% ipython --no-banner

In [1]: import numpy as np

In [2]: from numpy import linalg as LA

In [3]: np.set_printoptions(precision=3, suppress=True, linewidth=200)

In [4]: tidy = lambda a: np.round(a, 3) + 0

In [5]: f = np.array([2, 1])

In [6]: g = np.array([2, -2])

In [7]: W0 = np.outer(f, g)

In [8]: print(W0)
[[ 4 -4]
 [ 2 -2]]

In [9]: print(tidy(np.trace(LA.pinv(W0) @ W0)))
1.0

In [10]: print(LA.lstsq(W0[:-1].T, W0[-1])[2])
1

In [11]: print(np.unique(W0.round(6), axis=0).shape)
(2, 2)

In [12]: f, g = W0[0], W0[1]

In [13]: print(f @ f)
32

In [14]: p = (f @ g) / (f @ f) * f

In [15]: print(LA.matrix_rank(np.outer(f, g)))
1

In [16]: print(np.outer(f, g))
[[ 8 -8]
 [-8  8]]

In [17]: hat = np.triu(np.array([[-2, -1], [2, -1]]), 1) + np.eye(2)

In [18]: M2 = hat @ W0 @ LA.inv(hat)

In [19]: print(np.poly(M2))
[ 1. -2.  0.]

In [20]: print(M2)
[[2. 0.]
 [2. 0.]]

In [21]: print(LA.matrix_rank(M2))
1

In [22]: print(np.trace(M2), np.trace(W0))
2.0 2

In [23]: print(hat @ W0 - W0 @ hat)
[[-2.  6.]
 [ 0.  2.]]

In [24]: left, s, VT = LA.svd(W0)

In [25]: evecs = VT[:(s > 1e-8).sum()]

In [26]: rng = np.random.default_rng(947)

In [27]: x0 = W0[1] + 5 * W0[0] + rng.integers(2) * np.eye(2)[0]

In [28]: print(x0)
[ 22. -22.]

In [29]: print(tidy(LA.norm(x0 - evecs.T @ evecs @ x0)))
0.0

In [30]: print(np.allclose(evecs.T @ evecs @ x0, x0))
True

In [31]: print(LA.matrix_rank(np.vstack([W0, x0])))
1

In [32]: feats = np.load("test7.npy")

In [33]: print(feats)
[[ -2   3  -1]
 [  0   1   0]
 [  4   5 -10]]

In [34]: M2 = W0[0, 0] * W0[1:] - np.outer(W0[1:, 0], W0[0])

In [35]: print(M2)
[[0 0]]

In [36]: print(np.flatnonzero(~M2.round(6).any(axis=1)))
[0]

In [37]: M2 = np.array([[3, 0], [6, 4], [1, 1]])

In [38]: print(np.einsum("ik,kj->ji", feats, M2))
[[11  6 32]
 [11  4 10]]

In [39]: print(LA.matrix_rank(feats @ M2))
2

In [40]: print(np.einsum("ik,kj->ij", feats, M2))
[[11 11]
 [ 6  4]
 [32 10]]

In [41]: print(M2.T @ feats.T)
[[11  6 32]
 [11  4 10]]

In [42]: print(np.einsum("ij,ij->i", feats, feats))
[ 14   1 141]

In [43]: F = np.array([[1, 0, 0], [0, 1, 0], [3, 3, 1]])

In [44]: f = np.array([-3, 3, -3])

In [45]: M2 = F + np.outer(f, np.eye(3)[0])

In [46]: print(M2)
[[-2.  0.  0.]
 [ 3.  1.  0.]
 [ 0.  3.  1.]]

In [47]: print(tidy(LA.det(M2) / LA.det(F)), tidy(1 + LA.solve(F, f)[0]))
-2.0 -2.0

In [48]: print(LA.matrix_rank(M2 - F))
1

In [49]: mat = np.load("block16.npy")

In [50]: print(mat)
[[0 0 0 1]
 [1 0 0 0]
 [0 0 1 0]
 [0 1 0 0]]

In [51]: x0 = np.array([-1, 2, 1, 0])

In [52]: print(np.einsum("ij,j->i", mat, x0))
[ 0 -1  1  2]

In [53]: print(mat @ (2 * x0))
[ 0 -2  2  4]

In [54]: print(mat * x0)
[[ 0  0  0  0]
 [-1  0  0  0]
 [ 0  0  1  0]
 [ 0  2  0  0]]

In [55]: print(mat @ x0)
[ 0 -1  1  2]

In [56]: x0 = np.array([-2, 4, -2, -4])

In [57]: print(tidy(np.sort(np.abs(np.degrees(np.angle(LA.eigvals(mat)))))))
[  0.   0. 120. 120.]

In [58]: print(tidy(LA.norm(x0)), tidy(LA.norm(mat @ x0)))
6.325 6.325

In [59]: print(tidy(np.abs(LA.eigvals(mat))))
[1. 1. 1. 1.]

In [60]: print(4 - LA.matrix_rank(mat - np.eye(4), tol=1e-8))
2

In [61]: print(tidy(LA.inv(mat)))
[[0. 1. 0. 0.]
 [0. 0. 0. 1.]
 [0. 0. 1. 0.]
 [1. 0. 0. 0.]]

In [62]: print([p for p in range(1, 25) if np.allclose(LA.matrix_power(mat, p), np.eye(4))])
[3, 6, 9, 12, 15, 18, 21, 24]

In [63]: M2 = mat + rng.integers(-2, 3, (4, 1)) @ rng.integers(-2, 3, (1, 4))

In [64]: print(M2)
[[ 0  0  0  1]
 [ 3 -2  2 -4]
 [ 1 -1  2 -2]
 [ 0  1  0  0]]

In [65]: print(np.abs(M2 - mat).sum(axis=1))
[ 0 10  5  0]

In [66]: print(LA.matrix_rank(M2 - mat, tol=1e-8))
1

In [67]: hat = np.triu(np.array([[-8, 9, -5, 5], [-2, -5, 1, -9], [0, 2, -6, -9], [-8, 3, -6, -5]]), 1) + np.eye(4)

In [68]: M2 = hat @ mat @ LA.inv(hat)

In [69]: print(tidy(np.poly(M2)))
[ 1. -1.  0. -1.  1.]

In [70]: left, s, VT = LA.svd(mat, full_matrices=False)

In [71]: print(left.T @ mat @ VT.T)
[[1. 0. 0. 0.]
 [0. 1. 0. 0.]
 [0. 0. 1. 0.]
 [0. 0. 0. 1.]]

In [72]: print(VT @ VT.T)
[[1. 0. 0. 0.]
 [0. 1. 0. 0.]
 [0. 0. 1. 0.]
 [0. 0. 0. 1.]]

In [73]: print(np.sqrt((s ** 2).sum()), tidy(LA.norm(mat)))
2.0 2.0

In [74]: print(np.cumsum(s ** 2) / np.sum(s ** 2))
[0.25 0.5  0.75 1.  ]

In [75]: C = np.array([[-0.7, 0.5, -0.3], [0.3, -0.6, -0.1]])

In [76]: A = np.array([[4, 4],
    ...:     [4, 5],
    ...:     [1, 3],
    ...:     [3, 0],
    ...:     [3, 0],
    ...:     [2, 0],
    ...:     [1, 2],
    ...:     [2, 5],
    ...:     [3, 4],
    ...:     [3, 3],
    ...:     [2, 2],
    ...:     [2, 2],
    ...:     [2, 1],
    ...:     [3, 2],
    ...:     [4, 4],
    ...:     [0, 1],
    ...:     [5, 5],
    ...:     [0, 4],
    ...:     [3, 2],
    ...:     [2, 1],
    ...:     [2, 4],
    ...:     [1, 1],
    ...:     [5, 3],
    ...:     [3, 2],
    ...:     [1, 5],
    ...:     [2, 2],
    ...:     [0, 5]]) @ C + 0.1 * rng.normal(size=(27, 3))

In [77]: print(tidy(A))
[[-1.773 -0.345 -1.464]
 [-1.382 -1.013 -1.824]
 [ 0.211 -1.329 -0.498]
 [-2.058  1.451 -1.073]
 [-2.045  1.476 -0.834]
 [-1.331  1.037 -0.531]
 [-0.166 -0.661 -0.423]
 [-0.016 -1.921 -1.181]
 [-0.937 -1.204 -1.495]
 [-1.262 -0.332 -1.147]
 [-0.861 -0.139 -0.662]
 [-0.778 -0.211 -0.724]
 [-1.243  0.466 -0.795]
 [-1.532  0.382 -1.031]
 [-1.552 -0.499 -1.51 ]
 [ 0.181 -0.481 -0.025]
 [-2.017 -0.377 -1.923]
 [ 1.273 -2.583 -0.443]
 [-1.437  0.616 -1.15 ]
 [-1.029  0.375 -0.561]
 [-0.158 -1.306 -1.097]
 [-0.492 -0.237 -0.533]
 [-2.531  0.623 -1.76 ]
 [-1.606  0.225 -1.038]
 [ 0.876 -2.283 -0.61 ]
 [-0.906 -0.196 -0.884]
 [ 1.562 -2.966 -0.383]]

In [78]: hat = A @ LA.solve(A.T @ A, A.T)

In [79]: print(tidy(np.trace(hat)))
3.0

In [80]: print(tidy(LA.norm(A, axis=0)))
[6.896 6.2   5.514]

In [81]: print(tidy(LA.norm(A, 1)), tidy(LA.norm(A, np.inf)))
31.215 4.913

In [82]: print(tidy(LA.norm(A, 2)))
8.514

In [83]: print(tidy(LA.norm(A, "nuc")))
15.535

In [84]: print(tidy(A[23] @ A[20]))
1.098

In [85]: print(tidy(LA.norm(A) ** 2 / LA.norm(A, 2) ** 2))
1.606

In [86]: print(tidy(LA.norm(A[23], 1)), tidy(LA.norm(A[23], np.inf)))
2.869 1.606
